$ ipython --no-banner

In [1]: import numpy as np

In [2]: np.set_printoptions(precision=2, suppress=True, linewidth=120)

In [3]: def rd(a):
   ...:     return np.round(a, 2) + 0
   ...: 

In [4]: E = np.load("data.npy")

In [5]: E
Out[5]: 
array([[-2.,  3.,  4., -2.],
       [ 0., -1.,  0.,  0.],
       [ 0.,  1.,  2., -2.],
       [ 0.,  1.,  4., -4.]])

In [6]: # null space of dimension 1

In [7]: U, sig, Vh = np.linalg.svd(E)

In [8]: np.argmax(sig[:-1] / (sig[1:] + 1e-6)) + 1
Out[8]: np.int64(3)

In [9]: other = U[:, :3] @ np.diag(sig[:3]) @ Vh[:3]

In [10]: rd(np.abs(E - other).max())
Out[10]: np.float64(0.0)

In [11]: rd(other)
Out[11]: 
array([[-2.,  3.,  4., -2.],
       [ 0., -1.,  0.,  0.],
       [ 0.,  1.,  2., -2.],
       [ 0.,  1.,  4., -4.]])

In [12]: np.linalg.matrix_rank(other)
Out[12]: np.int64(3)

In [13]: rd(np.linalg.eigvals(E).sum().real)
Out[13]: np.float64(-5.0)

In [14]: np.poly(E)
Out[14]: array([1., 5., 8., 4., 0.])

In [15]: r = np.linalg.matrix_rank(E)

In [16]: r
Out[16]: np.int64(3)

In [17]: null = np.linalg.svd(E)[2][r:].T

In [18]: np.linalg.matrix_rank(E.T @ E), np.linalg.matrix_rank(E @ E.T)
Out[18]: (np.int64(3), np.int64(3))

In [19]: null.shape
Out[19]: (4, 1)

In [20]: rd(null @ null.T)
Out[20]: 
array([[0.33, 0.  , 0.33, 0.33],
       [0.  , 0.  , 0.  , 0.  ],
       [0.33, 0.  , 0.33, 0.33],
       [0.33, 0.  , 0.33, 0.33]])

In [21]: [int(np.linalg.matrix_rank(E[:, :j + 1])) for j in range(4)]
Out[21]: [1, 2, 3, 3]

In [22]: rd(E @ null)
Out[22]: 
array([[0.],
       [0.],
       [0.],
       [0.]])
